$ python3 -q
>>> import numpy as np
>>> np.set_printoptions(precision=1, suppress=True, linewidth=100)
>>> M = np.load("a.npy")
>>> M
array([[ -3,  -3,  -3,  -3,  -3,  -3],
       [ -3,  -6,  -6,  -6,  -6,  -6],
       [ -3,  -6,  -9,  -9,  -9,  -9],
       [ -3,  -6,  -9, -12, -12, -12],
       [ -3,  -6,  -9, -12, -15, -15],
       [ -3,  -6,  -9, -12, -15, -18]])
>>> evals, V = np.linalg.eigh(M)
>>> V @ np.diag(evals) @ V.T
array([[ -3.,  -3.,  -3.,  -3.,  -3.,  -3.],
       [ -3.,  -6.,  -6.,  -6.,  -6.,  -6.],
       [ -3.,  -6.,  -9.,  -9.,  -9.,  -9.],
       [ -3.,  -6.,  -9., -12., -12., -12.],
       [ -3.,  -6.,  -9., -12., -15., -15.],
       [ -3.,  -6.,  -9., -12., -15., -18.]])
>>> evals
array([-51.6,  -6. ,  -2.3,  -1.3,  -1. ,  -0.8])
>>> np.round(V.T @ V, 1) + 0
array([[1., 0., 0., 0., 0., 0.],
       [0., 1., 0., 0., 0., 0.],
       [0., 0., 1., 0., 0., 0.],
       [0., 0., 0., 1., 0., 0.],
       [0., 0., 0., 0., 1., 0.],
       [0., 0., 0., 0., 0., 1.]])
>>> np.linalg.svd(M, compute_uv=False)
array([51.6,  6. ,  2.3,  1.3,  1. ,  0.8])
>>> np.linalg.eigvalsh(M @ M)
array([   0.6,    0.9,    1.8,    5.4,   35.6, 2664.7])
>>> [round(float(np.linalg.det(M[:i, :i])), 2) + 0 for i in range(1, 7)]
[-3.0, 9.0, -27.0, 81.0, -243.0, 729.0]
>>> np.round(np.linalg.eigvalsh(M).min(), 1)
np.float64(-51.6)
>>> arr = np.loadtxt("sample12.csv", delimiter=",")
>>> arr
array([[ 4.,  3., -1., -2.],
       [ 1.,  0.,  1., -2.],
       [ 7.,  5.,  0., -6.],
       [ 7.,  5.,  0., -6.]])
>>> rng = np.random.default_rng(86834)
>>> A2 = arr + rng.integers(-2, 3, (4, 3)) @ rng.integers(-2, 3, (3, 4))
>>> A2
array([[  7.,   5.,  -1.,  -7.],
       [ -3.,  -2.,   0.,   3.],
       [  8.,   5.,   1.,  -6.],
       [ 12.,   2.,   5., -12.]])
>>> A2 - arr
array([[ 3.,  2.,  0., -5.],
       [-4., -2., -1.,  5.],
       [ 1.,  0.,  1.,  0.],
       [ 5., -3.,  5., -6.]])
